$ python -q
>>> import numpy as np
>>> import numpy.linalg as la
>>> np.set_printoptions(precision=2, suppress=True, linewidth=100, sign=" ")
>>> def rnd(a):
...     return np.round(a, 2) + 0
... 
>>> other = np.array([[1]])
>>> cent = np.array([[-1]])
>>> J = np.block([[other, np.zeros((1, 1))], [np.zeros((1, 1)), cent]])
>>> J
array([[ 1.,  0.],
       [ 0., -1.]])
>>> np.all(la.eigvalsh(J) > 0)
np.False_
>>> evals, vecs = la.eigh(J)
>>> x0 = np.array([1, 2])
>>> vecs * np.maximum(evals, 0) @ vecs.T
array([[ 1.,  0.],
       [ 0.,  0.]])
>>> np.abs(J).sum(axis=1).max(), np.abs(evals).max()
(np.float64(1.0), np.float64(1.0))
>>> x0 = np.array([0, 3])
>>> h1 = np.maximum(J @ x0, 0)
>>> np.flatnonzero(h1 > 1e-9)
array([], dtype=int64)
>>> h1
array([ 0.,  0.])
>>> np.maximum(J @ x0, 0) - np.maximum(-J @ x0, 0)
array([ 0., -3.])
>>> J.T @ h1
array([ 0.,  0.])
>>> J * (h1 > 1e-9)[:, None]
array([[ 0.,  0.],
       [ 0., -0.]])
>>> rnd(np.tanh(J @ x0))
array([ 0., -1.])
>>> np.maximum(J @ (3 * x0), 0)
array([ 0.,  0.])
>>> W1 = np.array([[1, 2], [3, -1]])
>>> beta = np.array([1, 3])
>>> H = np.maximum(J @ W1 + beta, 0)
>>> (H > 0).mean(axis=0)
array([ 0.5,  1. ])
>>> la.matrix_rank(H)
np.int64(2)
>>> H
array([[ 2.,  5.],
       [ 0.,  4.]])
>>> cent = np.array([[1, 7], [-6, 2]])
>>> H @ cent
array([[-28.,  24.],
       [-24.,   8.]])
>>> (H @ cent).round(6).argmax(axis=1)
array([ 1,  1])
>>> cent = np.array([[2, 1, 3], [2, 2, 1]])
>>> rng = np.random.default_rng(401119)
>>> E = rng.normal(size=(15, 2)) @ cent + np.array([0, 1, 1])
>>> rnd(E)
array([[ 2.35,  3.27,  2.34],
       [-3.75, -3.35,  0.32],
       [-2.36, -1.24, -0.43],
       [ 1.16,  1.87,  2.15],
       [-5.36, -2.12, -6.15],
       [-1.36,  0.13, -0.65],
       [-1.09,  0.32, -0.35],
       [-3.75, -1.99, -2.39],
       [ 0.01,  0.93,  1.16],
       [ 0.62,  1.57,  1.41],
       [-4.96, -2.42, -4.55],
       [-0.59,  0.31,  0.91],
       [-1.96, -0.16, -1.6 ],
       [-3.78, -2.71, -1.04],
       [ 0.  ,  0.93,  1.14]])
>>> dist = la.norm(E[:, None] - E[None], axis=-1)
>>> (dist + 1e9 * np.eye(15)).round(6).argmin(axis=1)
array([  3,  13,  12,   9,  10,   6,   5,  13,  14,   8,   4,  14,   5,   1,   8])
>>> la.matrix_rank(dist ** 2)
np.int64(4)
